$ python3 -q
>>> import numpy as np
>>> from numpy import linalg as LA
>>> np.set_printoptions(suppress=True, linewidth=140)
>>> def rd(a):
...     return np.round(a, 1) + 0
... 
>>> data = np.loadtxt("w.csv", delimiter=",")
>>> rd(data)
array([[-0.4,  0.5,  0.2],
       [ 0.4, -0.4, -0.2],
       [ 0.2, -0.2, -0.1],
       [ 1.3, -1.4, -0.7]])
>>> # rank 1
>>> rank = LA.matrix_rank(data)
>>> rank
np.int64(1)
>>> ns = LA.svd(data)[2][rank:].T
>>> LA.matrix_rank(data.T @ data), LA.matrix_rank(data @ data.T)
(np.int64(1), np.int64(1))
>>> ns.shape
(3, 2)
>>> np.allclose(data @ ns, 0)
True
>>> [int(LA.matrix_rank(np.delete(data, i, axis=0))) for i in range(4)]
[1, 1, 1, 1]
>>> rd(ns @ ns.T)
array([[ 0.6,  0.4,  0.2],
       [ 0.4,  0.5, -0.2],
       [ 0.2, -0.2,  0.9]])
>>> rd(np.trace(LA.pinv(data) @ data))
np.float64(1.0)
>>> np.abs(np.diag(LA.qr(data)[1])) > 1e-9
array([ True, False, False])
>>> np.allclose(data[:-1].T @ LA.lstsq(data[:-1].T, data[-1])[0], data[-1])
True
>>> LA.lstsq(data[:-1].T, data[-1])[2]
np.int32(1)
>>> LA.matrix_rank(data, rtol=0.1)
np.int64(1)
>>> rd(LA.norm(data, 2) / LA.norm(data))
np.float64(1.0)
>>> [round(float(x), 1) for x in LA.svd(data, compute_uv=False)[:3]]
[2.3, 0.0, 0.0]
>>> LA.cond(data) > 100
np.True_
>>> np.argsort(-LA.norm(data, axis=0).round(6), kind="stable")[:3]
array([1, 0, 2])
>>> vec = np.array([3, 0, 2])
>>> h = np.maximum(data @ vec, 0)
>>> rd(np.maximum(data @ (3 * vec), 0))
array([0. , 1.9, 1.2, 7. ])
>>> rd(np.tanh(data @ vec))
array([-0.7,  0.6,  0.4,  1. ])
>>> rd(data.T @ h)
array([ 3.3, -3.7, -1.9])
>>> rd(np.maximum(data @ vec, 0) - np.maximum(-data @ vec, 0))
array([-0.8,  0.6,  0.4,  2.3])
>>> rd(h)
array([0. , 0.6, 0.4, 2.3])
>>> out = np.array([[0, 1, 2], [3, 1, 0]])
>>> W2 = np.kron(out, data)
>>> LA.matrix_rank(W2)
np.int64(2)
>>> rd(W2)
array([[ 0. ,  0. ,  0. , -0.4,  0.5,  0.2, -0.8,  1. ,  0.5],
       [ 0. ,  0. ,  0. ,  0.4, -0.4, -0.2,  0.7, -0.8, -0.4],
       [ 0. ,  0. ,  0. ,  0.2, -0.2, -0.1,  0.4, -0.5, -0.2],
       [ 0. ,  0. ,  0. ,  1.3, -1.4, -0.7,  2.5, -2.9, -1.4],
       [-1.3,  1.4,  0.7, -0.4,  0.5,  0.2,  0. ,  0. ,  0. ],
       [ 1. , -1.2, -0.6,  0.4, -0.4, -0.2,  0. ,  0. ,  0. ],
       [ 0.6, -0.7, -0.4,  0.2, -0.2, -0.1,  0. ,  0. ,  0. ],
       [ 3.8, -4.3, -2.2,  1.3, -1.4, -0.7,  0. ,  0. ,  0. ]])
>>> feats = np.array([[0.0, 0.0, -1.0], [0.0, 0.0, -4.0], [-1.0, -4.0, 0.0]])
>>> feats
array([[ 0.,  0., -1.],
       [ 0.,  0., -4.],
       [-1., -4.,  0.]])
>>> # equal to its transpose
>>> Uu, sv, Vt = LA.svd(feats)
>>> V = Vt[:(sv > 1e-8).sum()]
>>> rng = np.random.default_rng(1731)
>>> vec = feats[1] + -2 * feats[2] + rng.integers(2) * np.eye(3)[2]
>>> vec
array([ 2.,  8., -3.])
>>> rd(np.diag(V.T @ V))
array([0.1, 0.9, 1. ])
>>> rd(V.T @ V)
array([[0.1, 0.2, 0. ],
       [0.2, 0.9, 0. ],
       [0. , 0. , 1. ]])
>>> LA.matrix_rank(np.vstack([feats, vec]))
np.int64(2)
>>> rank = LA.matrix_rank(feats)
>>> rank
np.int64(2)
>>> ns = LA.svd(feats)[2][rank:].T
>>> [int(LA.matrix_rank(feats[:i])) for i in range(1, len(feats) + 1)]
[1, 1, 2]
>>> [int(LA.matrix_rank(feats[:, :j + 1])) for j in range(3)]
[1, 1, 2]
>>> LA.matrix_rank(feats.T @ feats), LA.matrix_rank(feats @ feats.T)
(np.int64(2), np.int64(2))
>>> feats @ ns
array([[0.],
       [0.],
       [0.]])
>>> F = np.load("arr.npy")
>>> F
array([[5, 3, 5],
       [5, 5, 3],
       [3, 5, 5]])
>>> hat = np.triu(np.array([[0, 0, 2], [2, 1, 0], [2, 1, 2]]), 1) + np.eye(3)
>>> out = hat @ F @ LA.inv(hat)
>>> np.trace(out), np.trace(F)
(np.float64(15.0), np.int64(15))
>>> hat @ F - F @ hat
array([[  6.,  10.,   0.],
       [  0.,   0., -10.],
       [  0.,   0.,  -6.]])
>>> f = np.array([-6, -9, -2, -8])
>>> v = np.array([-2, -2, 1, 5])
>>> J = np.outer(f, v)
>>> J
array([[ 12,  12,  -6, -30],
       [ 18,  18,  -9, -45],
       [  4,   4,  -2, -10],
       [ 16,  16,  -8, -40]])
>>> # looks like rank 1
>>> Uu, sv, Vt = LA.svd(J)
>>> V = Vt[:(sv > 1e-8).sum()]
>>> vec = J[2] + -1 * J[1] + rng.integers(2) * np.eye(4)[1]
>>> vec
array([-14., -14.,   7.,  35.])
>>> np.allclose(V.T @ V @ vec, vec)
True
>>> rd(LA.norm(vec - V.T @ V @ vec))
np.float64(0.0)
>>> rd(V.T @ V)
array([[ 0.1,  0.1, -0.1, -0.3],
       [ 0.1,  0.1, -0.1, -0.3],
       [-0.1, -0.1,  0. ,  0.1],
       [-0.3, -0.3,  0.1,  0.7]])
>>> rd(np.diag(V.T @ V))
array([0.1, 0.1, 0. , 0.7])
>>> Uu, sv, Vt = LA.svd(J)
>>> np.argmax(sv[:-1] / (sv[1:] + 1e-6)) + 1
np.int64(1)
>>> out = Uu[:, :1] @ np.diag(sv[:1]) @ Vt[:1]
>>> rd(np.abs(J - out).max())
np.float64(0.0)
>>> LA.matrix_rank(J, rtol=0.05)
np.int64(1)
>>> LA.matrix_rank(out)
np.int64(1)
>>> np.argsort(-LA.norm(J, axis=0).round(6), kind="stable")[:3]
array([3, 0, 1])
>>> LA.matrix_rank(J, rtol=0.1)
np.int64(1)
>>> rd(LA.norm(J, 2) / LA.norm(J))
np.float64(1.0)
>>> rank = LA.matrix_rank(J)
>>> rank
np.int64(1)
>>> ns = LA.svd(J)[2][rank:].T
>>> [int(LA.matrix_rank(J[:, :j + 1])) for j in range(4)]
[1, 1, 1, 1]
>>> [int(LA.matrix_rank(np.delete(J, i, axis=0))) for i in range(4)]
[1, 1, 1, 1]
>>> LA.matrix_rank(J.T @ J), LA.matrix_rank(J @ J.T)
(np.int64(1), np.int64(1))
>>> t = np.deg2rad(15)
>>> m1 = np.eye(4)
>>> m1[np.ix_([0, 3], [0, 3])] = [[np.cos(t), -np.sin(t)], [np.sin(t), np.cos(t)]]
>>> rd(m1)
array([[ 1. ,  0. ,  0. , -0.3],
       [ 0. ,  1. ,  0. ,  0. ],
       [ 0. ,  0. ,  1. ,  0. ],
       [ 0.3,  0. ,  0. ,  1. ]])
>>> # 3 blocks once reordered
>>> T = np.stack([m1, 3 * m1, m1[::-1]])
>>> T.shape
(3, 4, 4)
>>> rd(LA.det(T))
array([ 1., 81.,  1.])
>>> rd(LA.pinv(m1))
array([[ 1. ,  0. ,  0. ,  0.3],
       [ 0. ,  1. ,  0. ,  0. ],
       [ 0. ,  0. ,  1. ,  0. ],
       [-0.3,  0. ,  0. ,  1. ]])
>>> rd(LA.norm(m1, axis=0))
array([1., 1., 1., 1.])
>>> rd(m1 @ m1.T)
array([[1., 0., 0., 0.],
       [0., 1., 0., 0.],
       [0., 0., 1., 0.],
       [0., 0., 0., 1.]])
>>> rd(LA.svd(m1, compute_uv=False))
array([1., 1., 1., 1.])
>>> m1[:, 2] @ m1[:, 1]
np.float64(0.0)
>>> np.allclose(m1, m1.T)
False
>>> rd(np.trace(m1))
np.float64(3.9)
>>> rd((m1 + m1.T) / 2)
array([[1., 0., 0., 0.],
       [0., 1., 0., 0.],
       [0., 0., 1., 0.],
       [0., 0., 0., 1.]])
>>> rd(LA.matrix_power(m1, 3))
array([[ 0.7,  0. ,  0. , -0.7],
       [ 0. ,  1. ,  0. ,  0. ],
       [ 0. ,  0. ,  1. ,  0. ],
       [ 0.7,  0. ,  0. ,  0.7]])
>>> np.allclose(m1 @ m1.T, m1.T @ m1)
True
>>> hat = np.triu(np.array([[9, 7, 0, 9], [3, 2, 7, 9], [1, 0, 5, 1], [5, 2, 3, 6]]), 1) + np.eye(4)
>>> out = hat @ m1 @ LA.inv(hat)
>>> rd(out)
array([[  3.3, -16.1, 112.5,  10.9],
       [  2.3, -15.3, 114.1,  11.3],
       [  0.3,  -1.8,  13.7,   1.3],
       [  0.3,  -1.8,  12.7,   2.3]])
>>> rd(np.poly(out))
array([ 1. , -3.9,  5.9, -3.9,  1. ])
>>> rd(np.trace(out)), rd(np.trace(m1))
(np.float64(3.9), np.float64(3.9))
>>> O = m1.astype(float).copy()
>>> for j in range(4):
...     O[:, j] -= O[:, :j] @ (O[:, :j].T @ O[:, j])
...     O[:, j] /= LA.norm(O[:, j])
... 
>>> rd(O.T @ m1)
array([[1., 0., 0., 0.],
       [0., 1., 0., 0.],
       [0., 0., 1., 0.],
       [0., 0., 0., 1.]])
>>> E = np.load("data.npy")
>>> E
array([[0, 0, 0],
       [0, 0, 1],
       [0, 1, 0]])
>>> # symmetric, so the eigenvalues are real
>>> rd(LA.norm(E, 2) / LA.norm(E))
np.float64(0.7)
>>> [round(float(LA.det(E[:i, :i])), 2) + 0 for i in range(1, 4)]
[0.0, 0.0, 0.0]
>>> np.all(LA.eigvalsh(E) > 0)
np.False_
>>> rd(LA.eigvalsh(E).min())
np.float64(-1.0)
>>> T = np.stack([E, -1 * E, E[::-1]])
>>> LA.matrix_rank(T)
array([2, 2, 2])
>>> LA.matrix_rank(T.reshape(3, -1))
np.int64(2)
>>> T.sum(axis=0)
array([[0, 1, 0],
       [0, 0, 1],
       [0, 0, 0]])
>>> (T @ E.T).shape
(3, 3, 3)
>>> rd(LA.norm(T, axis=(1, 2)))
array([1.4, 1.4, 1.4])
